% python3 -q
>>> import numpy as np
>>> np.set_printoptions(suppress=True, linewidth=140)
>>> rng = np.random.default_rng(66)
>>> mat = np.array([[-1, -2, -1, 2, -2, 1, 2, -1, 1, -1],
...     [0, -1, 1, 0, 0, 2, 2, 2, 2, 2],
...     [1, -1, 2, -2, 2, 1, 2, -2, -1, 0],
...     [-2, -2, -1, 2, 1, 2, 2, -2, 1, -2],
...     [2, -2, 2, 2, 0, -2, 2, 0, -2, 2]]) * (rng.random((5, 10)) < 0.3)
>>> mat
array([[ 0,  0, -1,  0,  0,  0,  2,  0,  0,  0],
       [ 0,  0,  1,  0,  0,  0,  2,  2,  0,  2],
       [ 1,  0,  0, -2,  0,  0,  0,  0, -1,  0],
       [ 0,  0,  0,  0,  0,  0,  0,  0,  0,  0],
       [ 2, -2,  0,  0,  0, -2,  0,  0, -2,  2]])
>>> # column 5 repeats column 1
>>> np.argsort(-np.linalg.norm(mat, axis=0).round(6), kind="stable")[:3]
array([6, 9, 0])
>>> U, s, vt = np.linalg.svd(mat)
>>> np.argmax(s[:-1] / (s[1:] + 1e-6)) + 1
np.int64(4)
>>> A2 = U[:, :4] @ np.diag(s[:4]) @ vt[:4]
>>> round(float(np.linalg.norm(mat - A2, 2)), 2), s[4]
(0.0, np.float64(0.0))
>>> round(np.abs(mat - A2).max(), 2)
np.float64(0.0)
>>> np.linalg.matrix_rank(A2)
np.int64(4)
>>> np.round(np.linalg.norm(mat - A2) / np.linalg.norm(mat), 2)
np.float64(0.0)
>>> E = np.load("x.npy")
>>> E
array([[-3.19, -2.56, -5.02, -0.13, -4.23, -0.75, -0.63,  0.37, -6.25],
       [-2.1 , -1.9 , -3.  ,  5.77, -0.76, -0.49, -3.79,  5.85,  0.51],
       [-2.83,  1.5 , -5.65,  4.51, -3.67, -1.3 ,  1.35, -4.11, -1.88],
       [ 5.3 ,  3.35, -0.18,  2.19,  5.43, -2.25,  2.06, -2.57, -3.23],
       [ 2.11,  2.36,  6.01,  1.31, -4.06, -4.21,  3.46,  2.43,  0.36],
       [-6.63,  0.51, -1.63, -3.49,  5.65,  0.6 ,  2.12,  1.3 , -1.53],
       [ 3.5 , -1.09, -4.4 ,  2.65,  2.59, -1.55, -4.99, -2.7 ,  4.33],
       [ 1.49, -6.68,  0.07,  0.46, -1.1 ,  2.2 ,  0.4 , -4.76,  4.91],
       [-0.12, -1.39,  4.27, -0.49,  3.19,  7.35, -0.02,  1.18,  3.75],
       [ 0.75,  1.42, -2.88, -0.68,  1.79,  3.57,  2.84, -0.07,  8.04],
       [ 6.33, -0.61,  2.6 , -0.59, -0.97, -2.85, -2.59,  2.3 ,  5.61],
       [ 1.39,  2.49,  1.55,  5.58, -0.76,  2.98, -1.54, -6.42, -2.3 ],
       [ 3.01,  0.03,  2.63, -4.28,  0.24, -0.14,  7.12, -1.25, -3.66],
       [ 3.08,  2.18, -1.66, -0.51,  0.88,  3.27, -0.48,  2.77,  7.96],
       [ 0.27, -7.4 , -5.05, -0.08, -2.24, -2.38,  2.85,  0.53, -0.72],
       [-2.95, -4.25,  0.23, -6.56, -1.35, -2.25,  1.52, -4.48,  0.94],
       [-2.35, -3.69, -2.71, -6.75,  3.24, -0.72,  0.44,  4.09,  0.  ],
       [ 6.33,  2.79,  4.61, -2.86,  0.16,  1.35,  1.65, -4.12,  1.12],
       [-1.5 ,  0.5 ,  0.07,  4.58,  1.05, -3.55,  7.33, -2.87, -0.97],
       [-5.17,  0.66,  2.37,  6.19, -3.39, -0.09,  4.06,  0.95, -0.23],
       [-0.59,  1.99,  5.69,  1.97, -5.18, -4.57,  1.63, -1.52, -2.59],
       [-0.06, -0.33, -0.88, -5.8 ,  1.58, -3.  ,  3.61, -0.12, -6.4 ],
       [ 6.11, -4.38,  2.84, -0.17, -3.15,  2.33,  3.78,  2.38,  0.02],
       [ 4.51,  1.91,  5.02,  2.22, -3.1 ,  0.69, -3.47,  2.85, -3.97],
       [ 5.33, -1.62,  4.31,  2.08, -4.69, -4.55,  0.44,  1.76, -0.23],
       [ 0.95, -0.86, -7.32, -2.35, -3.05, -3.27, -0.52,  4.31,  0.54],
       [-1.98, -1.36, -3.54, -7.23,  1.39, -3.82, -1.85,  1.89, -2.43],
       [-0.04, -1.58, -5.26, -4.06, -1.87, -0.26, -1.1 ,  2.59,  6.47],
       [ 4.1 , -1.1 ,  0.32,  2.71,  0.48, -8.14,  2.57, -0.62,  1.06],
       [ 3.89,  1.19,  2.14, -1.82,  5.94,  2.91, -3.19,  0.14,  4.65],
       [-0.21, -4.68, -7.57, -2.16, -0.92,  1.1 ,  0.28, -3.48,  1.35],
       [ 0.73,  6.46,  0.63, -1.37,  0.77, -1.62, -5.69, -4.43, -0.48],
       [-4.76, -1.54, -3.49,  0.97, -0.75,  4.21,  4.03,  5.23, -0.04],
       [-5.41,  1.28, -2.7 ,  2.63,  2.53,  1.04,  6.88,  0.07, -0.34]])
>>> P = E @ np.linalg.solve(E.T @ E, E.T)
>>> np.trace(P)
np.float64(9.0)
>>> np.round(P @ E[:, 7], 2)
array([ 0.37,  5.85, -4.11, -2.57,  2.43,  1.3 , -2.7 , -4.76,  1.18, -0.07,  2.3 , -6.42, -1.25,  2.77,  0.53, -4.48,  4.09, -4.12, -2.87,
        0.95, -1.52, -0.12,  2.38,  2.85,  1.76,  4.31,  1.89,  2.59, -0.62,  0.14, -3.48, -4.43,  5.23,  0.07])
>>> np.allclose(P @ P, P)
True
>>> np.round(np.diag(P), 2)
array([0.23, 0.3 , 0.28, 0.39, 0.25, 0.23, 0.27, 0.36, 0.25, 0.29, 0.2 , 0.25, 0.29, 0.26, 0.25, 0.37, 0.2 , 0.24, 0.28, 0.24, 0.23, 0.23,
       0.33, 0.25, 0.2 , 0.29, 0.21, 0.25, 0.35, 0.2 , 0.24, 0.3 , 0.24, 0.24])
